In [1]: import numpy as np

In [2]: np.set_printoptions(precision=2, suppress=True, linewidth=120, sign=" ")

In [3]: def tidy(a):
   ...:     return np.round(a, 2) + 0
   ...: 

In [4]: W0 = np.load("a.npy")

In [5]: W0
Out[5]: 
array([[ 28,  28,  16,   0,  42,  10],
       [ 21,  24,  23,   5,  22,  20],
       [ 13,  13,  11,   1,  11,  12],
       [ 25,  31,  16,   3,  27,  16],
       [ 23,  18,  15,   0,  36,   8],
       [ 21,  23,  16,   1,  31,  12],
       [ 22,  19,  18,   1,  31,  12],
       [ 16,  21,   8,   0,  19,  10],
       [ 25,  21,  10,   0,  41,   4],
       [ 26,  32,  25,   6,  28,  22],
       [ 12,  11,   4,   0,  13,   6],
       [ 16,   8,   9,   0,  26,   4],
       [ 26,  31,  26,   6,  29,  22],
       [ 26,  26,  20,   3,  30,  16],
       [ 25,  22,  14,   0,  32,  10],
       [ 31,  32,  24,   4,  38,  18],
       [ 28,  37,  23,   6,  29,  22],
       [ 26,  26,  29,   6,  30,  22],
       [ 15,   8,   8,   0,  24,   4],
       [ 17,  11,  10,   0,  25,   6],
       [ 15,  17,  13,   2,  13,  14],
       [ 13,  13,  17,   3,  11,  16],
       [ 12,  17,   2,   0,  21,   4],
       [ 23,  32,   8,   0,  30,  10],
       [ 21,  26,  12,   1,  26,  12],
       [ 18,  18,  17,   2,  22,  14],
       [ 16,   6,  15,   0,  24,   8],
       [ 19,  26,   7,   0,  28,   8],
       [ 22,  22,  12,   0,  28,  10],
       [ 21,  30,  17,   4,  22,  18],
       [ 26,  28,  13,   0,  36,  10],
       [ 13,  17,  15,   3,  11,  16],
       [ 22,  20,  15,   1,  26,  12]])

In [6]: Xc = W0 - W0.mean(axis=0)

In [7]: vecs = np.linalg.svd(Xc)[2][:1]

In [8]: out = Xc - Xc @ vecs.T @ vecs

In [9]: tidy(np.cov(Xc @ vecs.T, rowvar=False))
Out[9]: np.float64(148.0)

In [10]: tidy((Xc @ vecs.T).std(axis=0))
Out[10]: array([ 11.98])

In [11]: tidy(np.diag(vecs.T @ vecs))
Out[11]: array([ 0.18,  0.35,  0.15,  0.01,  0.22,  0.09])

In [12]: G = np.cov(W0, rowvar=False)

In [13]: np.argsort(-W0.std(axis=0).round(6), kind="stable")
Out[13]: array([ 4,  1,  2,  5,  0,  3])

In [14]: tidy(np.corrcoef(W0[:, 2], W0[:, 5])[0, 1])
Out[14]: np.float64(0.88)

In [15]: G.shape
Out[15]: (6, 6)

In [16]: tidy(np.linalg.eigvalsh(G)[::-1])
Out[16]: array([ 148.  ,   64.17,   22.65,    1.  ,    0.42,    0.  ])

In [17]: x0 = np.array([-2, -5, -3, 4, 1, -9])

In [18]: h = np.maximum(W0 @ x0, 0)

In [19]: np.maximum(W0 @ x0, 0) - np.maximum(-W0 @ x0, 0)
Out[19]: 
array([-292, -369, -217, -358, -217, -278, -266, -232, -180, -433, -132, -109, -430, -344, -260, -402, -455, -413,
       -106, -148, -259, -263, -130, -290, -286, -273, -155, -233, -252, -367, -285, -277, -267])

In [20]: np.flatnonzero(h > 1e-9)
Out[20]: array([], dtype=int64)

In [21]: idx = W0[:, 2] > np.median(W0[:, 2])

In [22]: f = W0[idx].mean(axis=0) - W0[~idx].mean(axis=0)

In [23]: np.argsort(-np.abs(f).round(6), kind="stable")
Out[23]: array([ 2,  1,  5,  0,  4,  3])

In [24]: tidy(f)
Out[24]: array([ 5.24,  8.32,  9.92,  3.15,  3.26,  8.3 ])

In [25]: basis = W0[[16, 28]].astype(float)

In [26]: for _ in range(4):
    ...:     idx = np.linalg.norm(W0[:, None] - basis, axis=-1).argmin(axis=1)
    ...:     basis = np.array([W0[idx == j].mean(axis=0) for j in range(2)])
    ...: 

In [27]: idx
Out[27]: 
array([ 0,  0,  1,  0,  1,  1,  1,  1,  1,  0,  1,  1,  0,  0,  1,  0,  0,  0,  1,  1,  1,  1,  1,  0,  1,  1,  1,  1,
        1,  0,  0,  1,  1])

In [28]: np.bincount(idx)
Out[28]: array([ 12,  21])

In [29]: X = np.array([[0, 1, 0], [1, 0, 0], [0, 0, 0]])

In [30]: X
Out[30]: 
array([[ 0,  1,  0],
       [ 1,  0,  0],
       [ 0,  0,  0]])

In [31]: x0 = np.array([9, 5, 7])

In [32]: h = np.maximum(X @ x0, 0)

In [33]: np.maximum(X @ x0, 0) - np.maximum(-X @ x0, 0)
Out[33]: array([ 5,  9,  0])

In [34]: tidy(np.tanh(X @ x0))
Out[34]: array([ 1.,  1.,  0.])

In [35]: X * (h > 1e-9)[:, None]
Out[35]: 
array([[ 0,  1,  0],
       [ 1,  0,  0],
       [ 0,  0,  0]])

In [36]: X.T @ h
Out[36]: array([ 9,  5,  0])

In [37]: X @ X
Out[37]: 
array([[ 1,  0,  0],
       [ 0,  1,  0],
       [ 0,  0,  0]])

In [38]: L = np.diag(X.sum(axis=1)) - X

In [39]: np.linalg.matrix_rank(L)
Out[39]: np.int64(1)

In [40]: L @ np.ones(3)
Out[40]: array([ 0.,  0.,  0.])

In [41]: X[:, 0] @ X[:, 2]
Out[41]: np.int64(0)

In [42]: tidy(np.linalg.norm(X, axis=0))
Out[42]: array([ 1.,  1.,  0.])

In [43]: arr = np.load("dump.npy")

In [44]: arr
Out[44]: 
array([[ 2,  2,  0,  0],
       [ 1,  0,  0,  0],
       [ 0,  0,  2,  2],
       [ 0,  0,  1,  0]])

In [45]: # 2 blocks once reordered

In [46]: tidy(np.linalg.norm(arr, 1)), tidy(np.linalg.norm(arr, np.inf))
Out[46]: (np.float64(3.0), np.float64(4.0))

In [47]: tidy(np.linalg.norm(arr) ** 2 / np.linalg.norm(arr, 2) ** 2)
Out[47]: np.float64(2.11)

In [48]: np.linalg.norm(arr, axis=2)
AxisError: axis 2 is out of bounds for array of dimension 2


In [49]: tidy(np.linalg.norm(arr, "nuc"))
Out[49]: np.float64(7.21)

In [50]: arr[3] @ arr[2]
Out[50]: np.int64(2)

In [51]: np.linalg.norm(arr, axis=1).argmax()
Out[51]: np.int64(0)

In [52]: left, sig, vt = np.linalg.svd(arr, full_matrices=False)

In [53]: tidy(left.T @ arr @ vt.T)
Out[53]: 
array([[ 2.92,  0.  ,  0.  ,  0.  ],
       [ 0.  ,  2.92,  0.  ,  0.  ],
       [ 0.  ,  0.  ,  0.68,  0.  ],
       [ 0.  ,  0.  ,  0.  ,  0.68]])

In [54]: tidy(sig / sig[0])
Out[54]: array([ 1.  ,  1.  ,  0.23,  0.23])

In [55]: tidy(sig)
Out[55]: array([ 2.92,  2.92,  0.68,  0.68])

In [56]: tidy(np.sqrt((sig ** 2).sum())), tidy(np.linalg.norm(arr))
Out[56]: (np.float64(4.24), np.float64(4.24))
